>>> import numpy as np
>>> from numpy import linalg as LA
>>> np.set_printoptions(precision=1, suppress=True, linewidth=140, floatmode="fixed")
>>> arr = np.load("dump.npy")
>>> arr
array([[1.0, 0.5, 0.2, 0.1, 0.1, 0.0, 0.0],
       [0.5, 1.0, 0.5, 0.2, 0.1, 0.1, 0.0],
       [0.2, 0.5, 1.0, 0.5, 0.2, 0.1, 0.1],
       [0.1, 0.2, 0.5, 1.0, 0.5, 0.2, 0.1],
       [0.1, 0.1, 0.2, 0.5, 1.0, 0.5, 0.2],
       [0.0, 0.1, 0.1, 0.2, 0.5, 1.0, 0.5],
       [0.0, 0.0, 0.1, 0.1, 0.2, 0.5, 1.0]])
>>> # symmetric
>>> vec = np.ones(7)
>>> for _ in range(6):
...     vec = arr @ vec
...     vec /= LA.norm(vec)
...     print(round(vec @ arr @ vec, 1))
... 
2.4
2.4
2.4
2.4
2.4
2.4
>>> vec
array([0.3, 0.4, 0.4, 0.5, 0.4, 0.4, 0.3])
>>> m1 = np.loadtxt("run19.csv", delimiter=",")
>>> m1
array([[ 0.0,  0.0,  0.0,  0.0,  0.0,  0.0,  0.0,  0.0,  0.0],
       [ 0.1,  0.1,  0.2,  0.1,  0.3,  0.0,  0.2, -0.1,  0.1],
       [ 0.3,  0.5,  0.9,  0.3,  1.4,  0.0,  0.9, -0.6,  0.7],
       [ 0.4,  0.7,  1.3,  0.4,  2.0,  0.0,  1.3, -0.8,  1.0],
       [ 0.4,  0.6,  1.1,  0.4,  1.7,  0.0,  1.1, -0.7,  0.8],
       [-0.5, -0.8, -1.5, -0.5, -2.4,  0.0, -1.5,  1.0, -1.2],
       [-0.3, -0.5, -0.9, -0.3, -1.4,  0.0, -0.9,  0.6, -0.7],
       [ 0.1,  0.2,  0.3,  0.1,  0.4,  0.0,  0.3, -0.2,  0.2],
       [ 0.4,  0.6,  1.2,  0.4,  1.8,  0.0,  1.2, -0.8,  0.9],
       [ 0.1,  0.2,  0.3,  0.1,  0.4,  0.0,  0.3, -0.2,  0.2],
       [ 0.0,  0.0,  0.0,  0.0,  0.0,  0.0,  0.0,  0.0,  0.0],
       [ 0.2,  0.2,  0.4,  0.2,  0.7,  0.0,  0.4, -0.3,  0.4],
       [-0.2, -0.3, -0.5, -0.2, -0.8,  0.0, -0.5,  0.4, -0.4],
       [ 0.2,  0.3,  0.5,  0.2,  0.8,  0.0,  0.5, -0.4,  0.4],
       [ 0.3,  0.4,  0.8,  0.3,  1.3,  0.0,  0.8, -0.5,  0.6]])
>>> # row 9 repeats row 7
>>> np.unique(m1.round(6), axis=0).shape
(13, 9)
>>> LA.lstsq(m1[:-1].T, m1[-1])[2]
np.int32(6)
>>> np.abs(np.diag(LA.qr(m1)[1])) > 1e-9
array([ True,  True,  True, False,  True, False, False,  True,  True])
>>> m1 @ LA.pinv(m1) @ m1
array([[ 0.0,  0.0,  0.0,  0.0,  0.0,  0.0,  0.0,  0.0,  0.0],
       [ 0.1,  0.1,  0.2,  0.1,  0.3,  0.0,  0.2, -0.1,  0.1],
       [ 0.3,  0.5,  0.9,  0.3,  1.4,  0.0,  0.9, -0.6,  0.7],
       [ 0.4,  0.7,  1.3,  0.4,  2.0,  0.0,  1.3, -0.8,  1.0],
       [ 0.4,  0.6,  1.1,  0.4,  1.7,  0.0,  1.1, -0.7,  0.8],
       [-0.5, -0.8, -1.5, -0.5, -2.4,  0.0, -1.5,  1.0, -1.2],
       [-0.3, -0.5, -0.9, -0.3, -1.4,  0.0, -0.9,  0.6, -0.7],
       [ 0.1,  0.2,  0.3,  0.1,  0.4,  0.0,  0.3, -0.2,  0.2],
       [ 0.4,  0.6,  1.2,  0.4,  1.8,  0.0,  1.2, -0.8,  0.9],
       [ 0.1,  0.2,  0.3,  0.1,  0.4,  0.0,  0.3, -0.2,  0.2],
       [ 0.0,  0.0,  0.0,  0.0,  0.0,  0.0,  0.0,  0.0,  0.0],
       [ 0.2,  0.2,  0.4,  0.2,  0.7,  0.0,  0.4, -0.3,  0.4],
       [-0.2, -0.3, -0.5, -0.2, -0.8,  0.0, -0.5,  0.4, -0.4],
       [ 0.2,  0.3,  0.5,  0.2,  0.8,  0.0,  0.5, -0.4,  0.4],
       [ 0.3,  0.4,  0.8,  0.3,  1.3,  0.0,  0.8, -0.5,  0.6]])
>>> W = np.array([[-2, 5, 1, 6],
...     [7, -4, 1, 5],
...     [-2, 2, -2, 2],
...     [7, -4, -5, -3],
...     [0, 8, 5, 8],
...     [9, -7, 2, -8],
...     [2, -1, -7, 6],
...     [-5, 4, -6, -8],
...     [-2, -2, 8, -8]])
>>> b = np.array([-2, 3, 2, -2])
>>> act = np.maximum(m1 @ W + b, 0)
>>> (act > 0).astype(int)
array([[0, 1, 1, 0],
       [0, 1, 1, 1],
       [1, 1, 1, 1],
       [1, 1, 1, 1],
       [1, 1, 1, 1],
       [0, 0, 0, 0],
       [0, 0, 0, 0],
       [1, 1, 1, 1],
       [1, 1, 1, 1],
       [1, 1, 1, 1],
       [0, 1, 1, 0],
       [1, 1, 1, 1],
       [0, 0, 0, 0],
       [1, 1, 1, 1],
       [1, 1, 1, 1]])
>>> cent = np.array([[1, 1], [0, 2], [2, 0], [2, 1]])
>>> (act @ cent).round(6).argmax(axis=1)
array([1, 1, 0, 0, 0, 0, 0, 0, 0, 0, 1, 0, 0, 0, 0])
>>> W @ cent
array([[ 12,  14],
       [ 19,   4],
       [ -2,   4],
       [ -9,  -4],
       [ 26,  24],
       [ -3, -13],
       [  0,   6],
       [-33,  -5],
       [ -2, -14]])
>>> gram = m1.T @ m1
>>> np.allclose(gram, gram.T)
True
>>> (m1 @ m1.T).shape
(15, 15)
>>> np.diag(gram)
array([ 1.2,  2.8,  9.7,  1.2, 23.7,  0.0,  9.7,  4.2,  5.8])
>>> np.round(LA.svd(m1, compute_uv=False) ** 2, 1) + 0
array([58.2,  0.0,  0.0,  0.0,  0.0,  0.0,  0.0,  0.0,  0.0])
>>> r = LA.matrix_rank(m1)
>>> r
np.int64(6)
>>> null = LA.svd(m1)[2][r:].T
>>> [int(LA.matrix_rank(m1[:, :j + 1])) for j in range(9)]
[1, 2, 3, 3, 4, 4, 4, 5, 6]
>>> null.shape
(9, 3)
>>> np.allclose(m1 @ null, 0)
True
>>> np.round(null @ null.T, 1) + 0
array([[ 0.5,  0.0,  0.0, -0.5,  0.0,  0.0,  0.0,  0.0,  0.0],
       [ 0.0,  0.0,  0.0,  0.0,  0.0,  0.0,  0.0,  0.0,  0.0],
       [ 0.0,  0.0,  0.5,  0.0,  0.0,  0.0, -0.5,  0.0,  0.0],
       [-0.5,  0.0,  0.0,  0.5,  0.0,  0.0,  0.0,  0.0,  0.0],
       [ 0.0,  0.0,  0.0,  0.0,  0.0,  0.0,  0.0,  0.0,  0.0],
       [ 0.0,  0.0,  0.0,  0.0,  0.0,  1.0,  0.0,  0.0,  0.0],
       [ 0.0,  0.0, -0.5,  0.0,  0.0,  0.0,  0.5,  0.0,  0.0],
       [ 0.0,  0.0,  0.0,  0.0,  0.0,  0.0,  0.0,  0.0,  0.0],
       [ 0.0,  0.0,  0.0,  0.0,  0.0,  0.0,  0.0,  0.0,  0.0]])
>>> mat = np.load("arr.npy")
>>> mat
array([[  2,   1,  -3,   0,  -1,  -2,  -2],
       [ -1,  -1,  -6,   2,  -4,  -4,   0],
       [  2,   0,  -8,   1,  -1,  -3,  -3],
       [  1,  -1,  -6,  -1,  -1,  -4,  -2],
       [  2,  -2,  -5,  -2,  -1,  -6,  -1],
       [ -1,   0,  -2,  -1,   1,  -3,  -4],
       [ -4,  -1,  -3,   2,   4,  -1,  -3],
       [ -7,  -2,  -6,   1,   6,  -1,  -2],
       [ -9,   0,  -5,   4,   4,  -3,  -5],
       [ -8,   2,  -2,   1,   7,  -3,  -6],
       [ -9,   2,  -5,   1,   6,  -6,  -3],
       [ -7,  -1,  -3,   2,   6,  -6,   0],
       [ -6,   2,  -6,  -1,   9,  -7,   0],
       [ -7,   1,  -7,   2,   6,  -5,  -2],
       [ -8,  -2,  -5,   1,   5,  -5,  -2],
       [ -8,  -1,  -7,   3,   5,  -4,   0],
       [-11,  -1,  -8,   4,   4,  -4,  -3],
       [ -9,  -1,  -9,   6,   7,  -6,   0],
       [-10,   2,  -7,   5,   8,  -8,   0],
       [ -8,   0,  -8,   2,   8, -11,  -1],
       [-10,  -2,  -6,   0,  11, -14,  -4],
       [ -8,  -3,  -3,  -3,  14, -13,  -5],
       [ -6,  -2,  -2,  -2,  13, -14,  -3],
       [ -3,  -1,  -1,   1,  15, -12,   0],
       [ -1,  -3,  -3,  -2,  14, -15,  -1],
       [  1,  -2,  -6,  -3,  12, -15,  -4],
       [  1,   1,  -4,  -5,  12, -18,  -4],
       [  1,  -1,  -1,  -5,   9, -20,  -3],
       [  4,  -2,  -2,  -3,  11, -23,  -4],
       [  2,  -4,  -4,  -3,   9, -22,  -5],
       [  2,  -3,  -5,   0,   7, -24,  -2],
       [  4,  -2,  -6,   1,   6, -27,  -2],
       [  6,  -3,  -8,   0,   6, -29,  -4],
       [  4,  -5,  -5,  -3,   9, -27,  -5],
       [  1,  -7,  -2,  -5,   8, -26,  -2],
       [ -2,  -6,  -1,  -8,   9, -24,   1],
       [ -3,  -6,  -1,  -9,   7, -27,   3],
       [  0,  -3,  -3,  -7,   6, -30,   3],
       [  3,  -3,  -4,  -4,   5, -33,   6],
       [  4,  -2,  -5,  -2,   4, -33,   6],
       [  3,  -1,  -5,   1,   7, -33,   7],
       [  0,   0,  -5,  -1,   7, -33,   9],
       [ -3,   1,  -7,  -3,   6, -33,   7]])
>>> cent = mat[[42, 23]].astype(float)
>>> for _ in range(5):
...     lab = LA.norm(mat[:, None] - cent, axis=-1).argmin(axis=1)
...     cent = np.array([mat[lab == j].mean(axis=0) for j in range(2)])
... 
>>> lab
array([1, 1, 1, 1, 1, 1, 1, 1, 1, 1, 1, 1, 1, 1, 1, 1, 1, 1, 1, 1, 1, 1, 1, 1, 1, 1, 0, 0, 0, 0, 0, 0, 0, 0, 0, 0, 0, 0, 0, 0, 0, 0, 0])
>>> cent[1] - cent[0]
array([-6.7,  2.1, -1.1,  4.2, -1.5, 20.4, -2.8])
>>> np.bincount(lab)
array([17, 26])
>>> Xs = (mat - mat.mean(axis=0)) / mat.std(axis=0)
>>> np.argwhere(np.abs(Xs) > 2)
array([[ 1,  4],
       [17,  3],
       [34,  1],
       [35,  1],
       [35,  3],
       [36,  1],
       [36,  3],
       [40,  6],
       [41,  6],
       [42,  6]])
>>> b = LA.lstsq(np.delete(Xs, 3, axis=1), Xs[:, 3])[0]
>>> b.round(1) + 0
array([-0.1,  0.2, -0.5,  0.0,  0.4,  0.0])
>>> np.abs(b).argmax()
np.int64(2)
>>> d = LA.norm(mat[:, None] - mat[None], axis=-1)
>>> d.mean(axis=1).argmax()
np.int64(41)
>>> (d + 1e9 * np.eye(43)).round(6).argmin(axis=1)
array([ 3,  3,  3,  4,  3,  0,  7, 14, 16, 10, 13, 14, 13, 10, 11, 13,  8, 18, 17, 18, 21, 22, 21, 24, 25, 26, 25, 26, 29, 28, 31, 30, 31,
       29, 35, 36, 35, 36, 39, 38, 41, 40, 41])
>>> d[:5, :5]
array([[0.0, 6.6, 5.4, 4.4, 5.8],
       [6.6, 0.0, 5.8, 5.1, 6.4],
       [5.4, 5.8, 0.0, 3.5, 5.9],
       [4.4, 5.1, 3.5, 0.0, 3.0],
       [5.8, 6.4, 5.9, 3.0, 0.0]])
>>> np.flatnonzero(d[28] < d.mean() / 2)
array([26, 27, 28, 29, 30, 31, 33, 34])
>>> F = np.loadtxt("w.csv", delimiter=",")
>>> F
array([[  4.0,  -2.0,  -4.0,   6.0,   0.0,   6.0,   4.0,  -2.0,   2.0,  -4.0,  -4.0],
       [  6.0,  -3.0,  -6.0,   9.0,   0.0,   9.0,   6.0,  -3.0,   3.0,  -6.0,  -6.0],
       [ 10.0,  -5.0, -10.0,  15.0,   0.0,  15.0,  10.0,  -5.0,   5.0, -10.0, -10.0],
       [  8.0,  -4.0,  -8.0,  12.0,   0.0,  12.0,   8.0,  -4.0,   4.0,  -8.0,  -8.0],
       [ -6.0,   3.0,   6.0,  -9.0,   0.0,  -9.0,  -6.0,   3.0,  -3.0,   6.0,   6.0],
       [  0.0,   0.0,   0.0,   0.0,   0.0,   0.0,   0.0,   0.0,   0.0,   0.0,   0.0],
       [  8.0,  -4.0,  -8.0,  12.0,   0.0,  12.0,   8.0,  -4.0,   4.0,  -8.0,  -8.0],
       [ -8.0,   4.0,   8.0, -12.0,   0.0, -12.0,  -8.0,   4.0,  -4.0,   8.0,   8.0]])
>>> # row 6 repeats row 3
>>> r = LA.matrix_rank(F)
>>> r
np.int64(1)
>>> null = LA.svd(F)[2][r:].T
>>> [int(LA.matrix_rank(F[:i])) for i in range(1, len(F) + 1)]
[1, 1, 1, 1, 1, 1, 1, 1]
>>> null.shape
(11, 10)
>>> F @ LA.pinv(F) @ F
array([[  4.0,  -2.0,  -4.0,   6.0,   0.0,   6.0,   4.0,  -2.0,   2.0,  -4.0,  -4.0],
       [  6.0,  -3.0,  -6.0,   9.0,   0.0,   9.0,   6.0,  -3.0,   3.0,  -6.0,  -6.0],
       [ 10.0,  -5.0, -10.0,  15.0,   0.0,  15.0,  10.0,  -5.0,   5.0, -10.0, -10.0],
       [  8.0,  -4.0,  -8.0,  12.0,   0.0,  12.0,   8.0,  -4.0,   4.0,  -8.0,  -8.0],
       [ -6.0,   3.0,   6.0,  -9.0,   0.0,  -9.0,  -6.0,   3.0,  -3.0,   6.0,   6.0],
       [  0.0,   0.0,   0.0,   0.0,   0.0,   0.0,   0.0,   0.0,   0.0,   0.0,   0.0],
       [  8.0,  -4.0,  -8.0,  12.0,   0.0,  12.0,   8.0,  -4.0,   4.0,  -8.0,  -8.0],
       [ -8.0,   4.0,   8.0, -12.0,   0.0, -12.0,  -8.0,   4.0,  -4.0,   8.0,   8.0]])
>>> np.unique(F.round(6), axis=0).shape
(7, 11)
>>> LA.lstsq(F[:-1].T, F[-1])[2]
np.int32(1)
